In [1]: import numpy as np

In [2]: import numpy.linalg as la

In [3]: np.set_printoptions(precision=2, suppress=True, linewidth=120)

In [4]: m1 = np.load("x.npy")

In [5]: m1
Out[5]: 
array([[ -5.,   2.,   6.,  -7.],
       [-16.,   7.,  12., -14.],
       [-16.,   4.,  15., -14.],
       [-14.,   2.,  12., -10.]])

In [6]: rng = np.random.default_rng(43)

In [7]: lab = rng.permutation(4)

In [8]: lab
Out[8]: array([1, 2, 0, 3])

In [9]: B = m1[lab][:, lab]

In [10]: np.sort(np.abs(la.eigvals(B)))
Out[10]: array([3., 3., 3., 4.])

In [11]: np.trace(B)
Out[11]: np.float64(7.0)

In [12]: B
Out[12]: 
array([[  7.,  12., -16., -14.],
       [  4.,  15., -16., -14.],
       [  2.,   6.,  -5.,  -7.],
       [  2.,  12., -14., -10.]])

In [13]: la.eigvals(m1)
Out[13]: array([-3.,  4.,  3.,  3.])

In [14]: np.kron(np.eye(2, dtype=int), m1)
Out[14]: 
array([[ -5.,   2.,   6.,  -7.,  -0.,   0.,   0.,  -0.],
       [-16.,   7.,  12., -14.,  -0.,   0.,   0.,  -0.],
       [-16.,   4.,  15., -14.,  -0.,   0.,   0.,  -0.],
       [-14.,   2.,  12., -10.,  -0.,   0.,   0.,  -0.],
       [ -0.,   0.,   0.,  -0.,  -5.,   2.,   6.,  -7.],
       [ -0.,   0.,   0.,  -0., -16.,   7.,  12., -14.],
       [ -0.,   0.,   0.,  -0., -16.,   4.,  15., -14.],
       [ -0.,   0.,   0.,  -0., -14.,   2.,  12., -10.]])

In [15]: np.einsum("ij,ji->", m1, m1)
Out[15]: np.float64(43.0)

In [16]: vals, evecs = la.eig(m1)

In [17]: round(float(np.prod(vals)), 2)
Out[17]: -108.0

In [18]: vals
Out[18]: array([-3.,  4.,  3.,  3.])

In [19]: r0 = np.array([-1, -2, -1, 0])

In [20]: B = m1 + np.outer(r0, np.eye(4)[0])

In [21]: la.matrix_rank(la.inv(B) - la.inv(m1), tol=1e-8)
Out[21]: np.int64(1)

In [22]: B
Out[22]: 
array([[ -6.,   2.,   6.,  -7.],
       [-18.,   7.,  12., -14.],
       [-17.,   4.,  15., -14.],
       [-14.,   2.,  12., -10.]])

In [23]: E = np.loadtxt("m.csv", delimiter=",")

In [24]: E
Out[24]: 
array([[ 5., -5.,  5.,  3.],
       [ 0.,  2.,  0.,  0.],
       [-2.,  4., -2., -2.],
       [-2.,  2., -2.,  0.]])

In [25]: blk = np.stack([E, 2 * E, E[::-1]])

In [26]: np.round(la.det(blk), 2) + 0
Out[26]: array([0., 0., 0.])

In [27]: la.norm(blk, axis=(1, 2))
Out[27]: array([11.31, 22.63, 11.31])

In [28]: blk.sum(axis=0)
Out[28]: 
array([[ 13., -13.,  13.,   9.],
       [ -2.,  10.,  -2.,  -2.],
       [ -6.,  14.,  -6.,  -6.],
       [ -1.,   1.,  -1.,   3.]])

In [29]: la.matrix_rank(blk)
Out[29]: array([3, 3, 3])

In [30]: F = np.load("dump.npy")

In [31]: F
Out[31]: 
array([[  8.89,   2.1 ,  -6.57,  11.94,   6.45,   0.27,  -7.55],
       [ -4.76,  -2.17,   6.38,  -0.62,   2.82, -13.31,   3.72],
       [  5.14,  -5.14,   3.79,   2.53,  10.83, -11.65,   3.67],
       [  3.48,   1.71,  -3.07,   7.05,   3.  ,  -0.9 ,  -4.18],
       [ -1.84,   6.25,  -4.79,   9.36,  -3.09,  -0.17,  -8.67],
       [ -7.9 ,  -1.96,   7.83,  -3.61,   0.02, -12.19,   5.4 ],
       [  5.57,  -3.94,   1.46,  -0.68,   6.65,  -0.09,   4.39],
       [  6.41,  -7.71,   4.99,  -5.1 ,   9.57,  -2.14,   9.75],
       [ -0.77,  -1.19,   2.51,   0.28,   2.32,  -4.49,   2.14],
       [ 14.77,  -5.06,  -2.99,   2.55,  11.7 ,   6.38,   2.85],
       [ -2.62,   3.07,  -1.4 ,   1.73,  -3.6 ,   3.5 ,  -1.94]])

In [32]: round(float(np.trace(la.pinv(E) @ E)), 2)
Out[32]: 3.0

In [33]: np.allclose(E[:-1].T @ la.lstsq(E[:-1].T, E[-1])[0], E[-1])
Out[33]: True

In [34]: round(float(np.trace(la.pinv(F) @ F)), 2)
Out[34]: 4.0

In [35]: F @ la.pinv(F) @ F
Out[35]: 
array([[  8.89,   2.1 ,  -6.57,  11.94,   6.45,   0.27,  -7.55],
       [ -4.76,  -2.17,   6.38,  -0.62,   2.82, -13.31,   3.72],
       [  5.14,  -5.14,   3.79,   2.53,  10.83, -11.65,   3.67],
       [  3.48,   1.71,  -3.07,   7.05,   3.  ,  -0.9 ,  -4.18],
       [ -1.84,   6.25,  -4.79,   9.36,  -3.09,  -0.17,  -8.67],
       [ -7.9 ,  -1.96,   7.83,  -3.61,   0.02, -12.19,   5.4 ],
       [  5.57,  -3.94,   1.46,  -0.68,   6.65,  -0.09,   4.39],
       [  6.41,  -7.71,   4.99,  -5.1 ,   9.57,  -2.14,   9.75],
       [ -0.77,  -1.19,   2.51,   0.28,   2.32,  -4.49,   2.14],
       [ 14.77,  -5.06,  -2.99,   2.55,  11.7 ,   6.38,   2.85],
       [ -2.62,   3.07,  -1.4 ,   1.73,  -3.6 ,   3.5 ,  -1.94]])

In [36]: np.unique(F.round(6), axis=0).shape
Out[36]: (11, 7)

In [37]: la.lstsq(F[:-1].T, F[-1])[2]
Out[37]: np.int32(4)

In [38]: U, sv, vt = la.svd(F)

In [39]: evecs = vt[:(sv > 1e-8).sum()]

In [40]: x0 = F[8] + 3 * F[4] + rng.integers(2) * np.eye(7)[4]

In [41]: x0
Out[41]: array([ -6.3 ,  17.55, -11.85,  28.36,  -6.95,  -4.99, -23.88])

In [42]: round(la.norm(x0 - evecs.T @ evecs @ x0), 2)
Out[42]: np.float64(0.0)

In [43]: th = np.radians(60)

In [44]: r_ = np.eye(7)

In [45]: r_[2, 2] = r_[5, 5] = np.cos(th)

In [46]: r_[2, 5], r_[5, 2] = -np.sin(th), np.sin(th)

In [47]: r_
Out[47]: 
array([[ 1.  ,  0.  ,  0.  ,  0.  ,  0.  ,  0.  ,  0.  ],
       [ 0.  ,  1.  ,  0.  ,  0.  ,  0.  ,  0.  ,  0.  ],
       [ 0.  ,  0.  ,  0.5 ,  0.  ,  0.  , -0.87,  0.  ],
       [ 0.  ,  0.  ,  0.  ,  1.  ,  0.  ,  0.  ,  0.  ],
       [ 0.  ,  0.  ,  0.  ,  0.  ,  1.  ,  0.  ,  0.  ],
       [ 0.  ,  0.  ,  0.87,  0.  ,  0.  ,  0.5 ,  0.  ],
       [ 0.  ,  0.  ,  0.  ,  0.  ,  0.  ,  0.  ,  1.  ]])

In [48]: B = F @ r_.T

In [49]: np.round(la.svd(F, compute_uv=False), 2) + 0, np.round(la.svd(B, compute_uv=False), 2) + 0
Out[49]: 
(array([34.09, 31.65, 21.22,  2.64,  0.  ,  0.  ,  0.  ]),
 array([34.09, 31.65, 21.22,  2.64,  0.  ,  0.  ,  0.  ]))

In [50]: np.abs(B - F).max(axis=0)
Out[50]: array([ 0.  ,  0.  ,  8.34,  0.  ,  0.  , 12.88,  0.  ])

In [51]: round(float(la.det(r_)), 2), np.trace(r_)
Out[51]: (1.0, np.float64(6.0))

In [52]: B = F / la.norm(F, axis=1, keepdims=True)

In [53]: cov = B @ B.T

In [54]: np.round(np.degrees(np.arccos(np.clip(cov[8, 5], -1, 1))), 2)
Out[54]: np.float64(32.43)

In [55]: la.norm(B, axis=1)
Out[55]: array([1., 1., 1., 1., 1., 1., 1., 1., 1., 1., 1.])

In [56]: np.argwhere(np.triu(np.abs(cov) > 0.95, 1))
Out[56]: array([[0, 3]])

In [57]: W0 = np.load("run1.npy")

In [58]: W0
Out[58]: 
array([[-2.,  0.,  0.],
       [ 0., 14.,  0.],
       [ 0.,  0., -2.]])

In [59]: la.pinv(W0)
Out[59]: 
array([[-0.5 ,  0.  ,  0.  ],
       [ 0.  ,  0.07,  0.  ],
       [ 0.  ,  0.  , -0.5 ]])

In [60]: la.norm(W0, axis=0)
Out[60]: array([ 2., 14.,  2.])

In [61]: W0.T @ W0
Out[61]: 
array([[  4.,   0.,   0.],
       [  0., 196.,   0.],
       [  0.,   0.,   4.]])

In [62]: la.svd(W0, compute_uv=False)
Out[62]: array([14.,  2.,  2.])

In [63]: W0[:, 2] @ W0[:, 0]
Out[63]: np.float64(0.0)

In [64]: B = np.array([[8, -1, 6, 5], [-9, -9, -3, -2], [-2, 5, -2, 6], [-6, 0, 2, 2]])

In [65]: mat = np.tril(B)

In [66]: mat
Out[66]: 
array([[ 8,  0,  0,  0],
       [-9, -9,  0,  0],
       [-2,  5, -2,  0],
       [-6,  0,  2,  2]])

In [67]: B = np.array([[0, 2], [2, 1], [2, 0], [0, 0]])

In [68]: np.vstack([mat, B.T]).shape
Out[68]: (6, 4)

In [69]: np.einsum("ik,kj->ij", mat, B)
Out[69]: 
array([[  0,  16],
       [-18, -27],
       [  6,   1],
       [  4, -12]])

In [70]: mat @ B
Out[70]: 
array([[  0,  16],
       [-18, -27],
       [  6,   1],
       [  4, -12]])

In [71]: la.matrix_rank(mat @ B)
Out[71]: np.int64(2)

In [72]: la.matrix_rank(mat - mat[0, 0] * np.eye(4))
Out[72]: np.int64(3)

In [73]: la.matrix_power(mat - np.diag(np.diag(mat)), 4)
Out[73]: 
array([[0, 0, 0, 0],
       [0, 0, 0, 0],
       [0, 0, 0, 0],
       [0, 0, 0, 0]])

In [74]: feats = np.load("block15.npy")

In [75]: feats
Out[75]: 
array([[0.67, 0.  , 0.  , 0.  , 0.  , 0.  , 0.33, 0.  ],
       [0.  , 0.33, 0.17, 0.17, 0.  , 0.17, 0.  , 0.17],
       [0.  , 0.  , 0.5 , 0.  , 0.  , 0.5 , 0.  , 0.  ],
       [0.25, 0.  , 0.  , 0.25, 0.25, 0.25, 0.  , 0.  ],
       [0.  , 0.  , 0.  , 0.33, 0.33, 0.  , 0.33, 0.  ],
       [0.  , 0.  , 0.2 , 0.  , 0.2 , 0.2 , 0.2 , 0.2 ],
       [0.  , 0.  , 0.  , 0.  , 0.33, 0.  , 0.33, 0.33],
       [0.2 , 0.  , 0.  , 0.2 , 0.  , 0.  , 0.2 , 0.4 ]])

In [76]: r0, v = feats[5], feats[4]

In [77]: round(float(r0 @ v), 2)
Out[77]: 0.13

In [78]: p = (r0 @ v) / (r0 @ r0) * r0

In [79]: v - p
Out[79]: array([ 0.  ,  0.  , -0.13,  0.33,  0.2 , -0.13,  0.2 , -0.13])

In [80]: round(float(la.norm(r0 + v) ** 2 + la.norm(r0 - v) ** 2), 2)
Out[80]: 1.07

In [81]: np.outer(r0, v)
Out[81]: 
array([[0.  , 0.  , 0.  , 0.  , 0.  , 0.  , 0.  , 0.  ],
       [0.  , 0.  , 0.  , 0.  , 0.  , 0.  , 0.  , 0.  ],
       [0.  , 0.  , 0.  , 0.07, 0.07, 0.  , 0.07, 0.  ],
       [0.  , 0.  , 0.  , 0.  , 0.  , 0.  , 0.  , 0.  ],
       [0.  , 0.  , 0.  , 0.07, 0.07, 0.  , 0.07, 0.  ],
       [0.  , 0.  , 0.  , 0.07, 0.07, 0.  , 0.07, 0.  ],
       [0.  , 0.  , 0.  , 0.07, 0.07, 0.  , 0.07, 0.  ],
       [0.  , 0.  , 0.  , 0.07, 0.07, 0.  , 0.07, 0.  ]])

In [82]: U, sv, vt = la.svd(feats)

In [83]: evecs = vt[:(sv > 1e-8).sum()]

In [84]: x0 = feats[5] + -1 * feats[6] + rng.integers(2) * np.eye(8)[0]

In [85]: x0
Out[85]: array([ 1.  ,  0.  ,  0.2 ,  0.  , -0.13,  0.2 , -0.13, -0.13])

In [86]: la.matrix_rank(np.vstack([feats, x0]))
Out[86]: np.int64(8)

In [87]: U, sv, vt = la.svd(feats)

In [88]: sv.round(2) + 0
Out[88]: array([1.05, 0.8 , 0.65, 0.47, 0.41, 0.26, 0.21, 0.  ])

In [89]: B = U[:, :7] @ np.diag(sv[:7]) @ vt[:7]

In [90]: round(float(la.norm(feats - B) / la.norm(feats)), 2)
Out[90]: 0.0

In [91]: round(la.norm(feats - B, 2), 2), round(float(sv[7]), 2)
Out[91]: (np.float64(0.0), 0.0)

In [92]: la.matrix_rank(B)
Out[92]: np.int64(7)

In [93]: x0 = np.array([8, 1, 5, 4, 6, 5, 8, 0])

In [94]: h = np.maximum(feats @ x0, 0)

In [95]: np.maximum(feats @ (3 * x0), 0)
Out[95]: array([24.  ,  8.  , 15.  , 17.25, 18.  , 14.4 , 14.  , 12.  ])

In [96]: np.flatnonzero(h > 1e-9)
Out[96]: array([0, 1, 2, 3, 4, 5, 6, 7])

In [97]: h
Out[97]: array([8.  , 2.67, 5.  , 5.75, 6.  , 4.8 , 4.67, 4.  ])

In [98]: feats.T @ h
Out[98]: array([7.57, 0.89, 3.9 , 4.68, 5.95, 5.34, 7.98, 4.56])

In [99]: B = np.array([[-4], [-2], [4], [1], [1], [-4]])

In [100]: basis = np.array([[3, -5, -4]])

In [101]: data = B @ basis

In [102]: data
Out[102]: 
array([[-12,  20,  16],
       [ -6,  10,   8],
       [ 12, -20, -16],
       [  3,  -5,  -4],
       [  3,  -5,  -4],
       [-12,  20,  16]])

In [103]: def softmax(z):
     ...:     e = np.exp(z - z.max(axis=-1, keepdims=True))
     ...:     return e / e.sum(axis=-1, keepdims=True)
     ...: 

In [104]: softmax(data).sum(axis=1)
Out[104]: array([1., 1., 1., 1., 1., 1.])

In [105]: np.round(softmax(data[5] + 5), 2) + 0
Out[105]: array([0.  , 0.98, 0.02])

In [106]: S = data @ data.T / np.sqrt(3)

In [107]: np.round(softmax(S), 2) + 0
Out[107]: 
array([[0.5, 0. , 0. , 0. , 0. , 0.5],
       [0.5, 0. , 0. , 0. , 0. , 0.5],
       [0. , 0. , 1. , 0. , 0. , 0. ],
       [0. , 0. , 1. , 0. , 0. , 0. ],
       [0. , 0. , 1. , 0. , 0. , 0. ],
       [0.5, 0. , 0. , 0. , 0. , 0.5]])

In [108]: softmax(S).round(6).argmax(axis=1)
Out[108]: array([0, 0, 2, 2, 2, 0])

In [109]: np.round(softmax(S + np.triu(np.full(S.shape, -np.inf), 1)), 2) + 0
Out[109]: 
array([[1. , 0. , 0. , 0. , 0. , 0. ],
       [1. , 0. , 0. , 0. , 0. , 0. ],
       [0. , 0. , 1. , 0. , 0. , 0. ],
       [0. , 0. , 1. , 0. , 0. , 0. ],
       [0. , 0. , 1. , 0. , 0. , 0. ],
       [0.5, 0. , 0. , 0. , 0. , 0.5]])
